In [1]: import numpy as np

In [2]: np.set_printoptions(precision=2, suppress=True, linewidth=100, sign=" ")

In [3]: def rd(a):
   ...:     return np.round(a, 2) + 0
   ...: 

In [4]: K = np.load("out19.npy")

In [5]: K
Out[5]: 
array([[ 3,  0,  1,  3,  0,  0,  2,  2],
       [ 0, 15,  1,  3,  2,  3,  3,  0],
       [ 2,  0, 15,  2,  2,  0,  0,  1],
       [ 1,  2,  1, -9,  3,  3,  2,  1],
       [ 0,  3,  3,  3, -7,  0,  2,  3],
       [ 3,  3,  2,  1,  0,  6,  2,  1],
       [ 2,  3,  3,  0,  2,  2, -9,  3],
       [ 0,  3,  1,  3,  0,  0,  2, -9]])

In [6]: rng = np.random.default_rng(58872)

In [7]: B = K + rng.integers(-2, 3, (8, 7)) @ rng.integers(-2, 3, (7, 8))

In [8]: B
Out[8]: 
array([[  6,   3,   0,   1,  -6,  -2,   0,   8],
       [ -4,  15,   6,  -3,   3,   0,  11,  -5],
       [ -2,   2,  13,   2,  10,   2,   8,  -5],
       [  4,   1,  -1,  -8,  -3,   5,   3,   6],
       [  3,   5,   4,   1,  -6,   4,   4,  -6],
       [  5,  14,  11,  -3,   8,   3,   6,  -1],
       [  2,   6,   5,   0,   9,   2, -11,  -3],
       [  3,   4,   5,   4,  -6,  -1,  -3,  -1]])

In [9]: np.abs(B - K).sum(axis=1)
Out[9]: array([ 25,  32,  32,  21,  24,  43,  20,  29])

In [10]: rd(np.linalg.svd(B - K, compute_uv=False))
Out[10]: array([ 26.58,  16.28,  11.16,   8.7 ,   7.24,   4.03,   1.13,   0.  ])

In [11]: x0 = np.array([1, 0, 0, 1, 1, 1, 1, 1])

In [12]: target = K @ x0

In [13]: coef, lr = np.zeros(8), 1 / np.linalg.norm(K, 2) ** 2

In [14]: for i in range(250):
    ...:     coef -= lr * K.T @ (K @ coef - target)
    ...:     if i % 50 == 0: print(i, round(np.linalg.norm(K @ coef - target), 2))
    ...: 
0 12.18
50 0.29
100 0.13
150 0.07
200 0.04

In [15]: rd(coef)
Out[15]: array([ 1.01,  0.  ,  0.  ,  1.  ,  1.  ,  0.99,  1.  ,  1.  ])

In [16]: x0 = np.array([1, 1, 3, 1, -3, 5, -1, 2])

In [17]: target = K @ x0

In [18]: target
Out[18]: array([ 11,  27,  45,   3,  40,  43,  33, -11])

In [19]: rd(np.linalg.solve(K, target))
Out[19]: array([ 1.,  1.,  3.,  1., -3.,  5., -1.,  2.])

In [20]: rd(np.linalg.solve(K.T, K[0]))
Out[20]: array([ 1.,  0.,  0.,  0.,  0.,  0.,  0.,  0.])

In [21]: B = K / np.linalg.norm(K, axis=1, keepdims=True)

In [22]: G = B @ B.T

In [23]: (np.abs(G) > 0.9).astype(int)
Out[23]: 
array([[ 1,  0,  0,  0,  0,  0,  0,  0],
       [ 0,  1,  0,  0,  0,  0,  0,  0],
       [ 0,  0,  1,  0,  0,  0,  0,  0],
       [ 0,  0,  0,  1,  0,  0,  0,  0],
       [ 0,  0,  0,  0,  1,  0,  0,  0],
       [ 0,  0,  0,  0,  0,  1,  0,  0],
       [ 0,  0,  0,  0,  0,  0,  1,  0],
       [ 0,  0,  0,  0,  0,  0,  0,  1]])

In [24]: idx = rng.integers(0, 2, 5)

In [25]: arr = (idx[:, None] == idx) * -1 + np.eye(5)

In [26]: arr
Out[26]: 
array([[ 0.,  0.,  0., -1.,  0.],
       [ 0.,  0., -1.,  0., -1.],
       [ 0., -1.,  0.,  0., -1.],
       [-1.,  0.,  0.,  0.,  0.],
       [ 0., -1., -1.,  0.,  0.]])

In [27]: arr.sum(axis=1)
Out[27]: array([-1., -2., -2., -1., -2.])

In [28]: np.unravel_index(np.abs(arr).argmax(), arr.shape)
Out[28]: (np.int64(0), np.int64(3))

In [29]: rd(np.linalg.svd(arr, compute_uv=False))
Out[29]: array([ 2.,  1.,  1.,  1.,  1.])

In [30]: arr - arr[0]
Out[30]: 
array([[ 0.,  0.,  0.,  0.,  0.],
       [ 0.,  0., -1.,  1., -1.],
       [ 0., -1.,  0.,  1., -1.],
       [-1.,  0.,  0.,  1.,  0.],
       [ 0., -1., -1.,  1.,  0.]])

In [31]: x0 = np.array([-1, -1, 2, -1, -1])

In [32]: h = np.maximum(arr @ x0, 0)

In [33]: rd(np.tanh(arr @ x0))
Out[33]: array([ 0.76, -0.76,  0.96,  0.76, -0.76])

In [34]: arr * (h > 1e-9)[:, None]
Out[34]: 
array([[ 0.,  0.,  0., -1.,  0.],
       [ 0.,  0., -0.,  0., -0.],
       [ 0., -1.,  0.,  0., -1.],
       [-1.,  0.,  0.,  0.,  0.],
       [ 0., -0., -0.,  0.,  0.]])

In [35]: h
Out[35]: array([ 1.,  0.,  2.,  1.,  0.])

In [36]: np.maximum(arr @ (3 * x0), 0)
Out[36]: array([ 3.,  0.,  6.,  3.,  0.])

In [37]: Q, R = np.linalg.qr(arr)

In [38]: rd(Q)
Out[38]: 
array([[ 0.  ,  0.  ,  0.  ,  1.  ,  0.  ],
       [ 0.  ,  0.  , -0.82,  0.  , -0.58],
       [ 0.  ,  0.71,  0.41,  0.  , -0.58],
       [ 1.  ,  0.  ,  0.  ,  0.  ,  0.  ],
       [ 0.  ,  0.71, -0.41,  0.  ,  0.58]])

In [39]: rd(np.abs(np.diag(R)))
Out[39]: array([ 1.  ,  1.41,  1.22,  1.  ,  1.15])

In [40]: F = np.loadtxt("layer1.csv", delimiter=",")

In [41]: F
Out[41]: 
array([[-9.,  0.,  0.,  0.,  0.,  0.,  0.,  0.],
       [ 0.,  8.,  0.,  0.,  0.,  0.,  0.,  0.],
       [ 0.,  0.,  5.,  0.,  0.,  0.,  0.,  0.],
       [ 0.,  0.,  0.,  9.,  0.,  0.,  0.,  0.],
       [ 0.,  0.,  0.,  0., -9.,  0.,  0.,  0.],
       [ 0.,  0.,  0.,  0.,  0., -3.,  0.,  0.],
       [ 0.,  0.,  0.,  0.,  0.,  0., -3.,  0.],
       [ 0.,  0.,  0.,  0.,  0.,  0.,  0.,  9.]])

In [42]: (F != 0).astype(int)
Out[42]: 
array([[ 1,  0,  0,  0,  0,  0,  0,  0],
       [ 0,  1,  0,  0,  0,  0,  0,  0],
       [ 0,  0,  1,  0,  0,  0,  0,  0],
       [ 0,  0,  0,  1,  0,  0,  0,  0],
       [ 0,  0,  0,  0,  1,  0,  0,  0],
       [ 0,  0,  0,  0,  0,  1,  0,  0],
       [ 0,  0,  0,  0,  0,  0,  1,  0],
       [ 0,  0,  0,  0,  0,  0,  0,  1]])

In [43]: rd(np.sort(np.linalg.eigvals(F).real))
Out[43]: array([-9., -9., -3., -3.,  5.,  8.,  9.,  9.])

In [44]: F @ F
Out[44]: 
array([[ 81.,   0.,   0.,   0.,   0.,   0.,   0.,   0.],
       [  0.,  64.,   0.,   0.,   0.,   0.,   0.,   0.],
       [  0.,   0.,  25.,   0.,   0.,   0.,   0.,   0.],
       [  0.,   0.,   0.,  81.,   0.,   0.,   0.,   0.],
       [  0.,   0.,   0.,   0.,  81.,   0.,   0.,   0.],
       [  0.,   0.,   0.,   0.,   0.,   9.,   0.,   0.],
       [  0.,   0.,   0.,   0.,   0.,   0.,   9.,   0.],
       [  0.,   0.,   0.,   0.,   0.,   0.,   0.,  81.]])

In [45]: np.flatnonzero(np.linalg.matrix_power((F != 0) + (F.T != 0) + np.eye(8), 8)[0])
Out[45]: array([ 0])
